$ python3 -q
>>> import numpy as np
>>> import numpy.linalg as la
>>> np.set_printoptions(precision=3, suppress=True, linewidth=200, legacy="1.25")
>>> F = np.load("a.npy")
>>> F
array([[ 0.866,  0.   ,  0.   , -0.5  ],
       [ 0.   ,  1.   ,  0.   ,  0.   ],
       [ 0.   ,  0.   ,  1.   ,  0.   ],
       [ 0.5  ,  0.   ,  0.   ,  0.866]])
>>> np.sort(la.eigvals(F).real)
array([0.866, 0.866, 1.   , 1.   ])
>>> (F != 0).astype(int)
array([[1, 0, 0, 1],
       [0, 1, 0, 0],
       [0, 0, 1, 0],
       [1, 0, 0, 1]])
>>> F @ F
array([[ 0.5  ,  0.   ,  0.   , -0.866],
       [ 0.   ,  1.   ,  0.   ,  0.   ],
       [ 0.   ,  0.   ,  1.   ,  0.   ],
       [ 0.866,  0.   ,  0.   ,  0.5  ]])
>>> np.einsum("ij,ji->", F, F)
3.0
>>> la.eigvals(F)
array([0.866+0.5j, 0.866-0.5j, 1.   +0.j , 1.   +0.j ])
>>> np.poly(F)
array([ 1.   , -3.732,  5.464, -3.732,  1.   ])
>>> round(float(la.det(F[::-1])), 3)
1.0
>>> np.kron(np.eye(2, dtype=int), F)
array([[ 0.866,  0.   ,  0.   , -0.5  ,  0.   ,  0.   ,  0.   , -0.   ],
       [ 0.   ,  1.   ,  0.   ,  0.   ,  0.   ,  0.   ,  0.   ,  0.   ],
       [ 0.   ,  0.   ,  1.   ,  0.   ,  0.   ,  0.   ,  0.   ,  0.   ],
       [ 0.5  ,  0.   ,  0.   ,  0.866,  0.   ,  0.   ,  0.   ,  0.   ],
       [ 0.   ,  0.   ,  0.   , -0.   ,  0.866,  0.   ,  0.   , -0.5  ],
       [ 0.   ,  0.   ,  0.   ,  0.   ,  0.   ,  1.   ,  0.   ,  0.   ],
       [ 0.   ,  0.   ,  0.   ,  0.   ,  0.   ,  0.   ,  1.   ,  0.   ],
       [ 0.   ,  0.   ,  0.   ,  0.   ,  0.5  ,  0.   ,  0.   ,  0.866]])
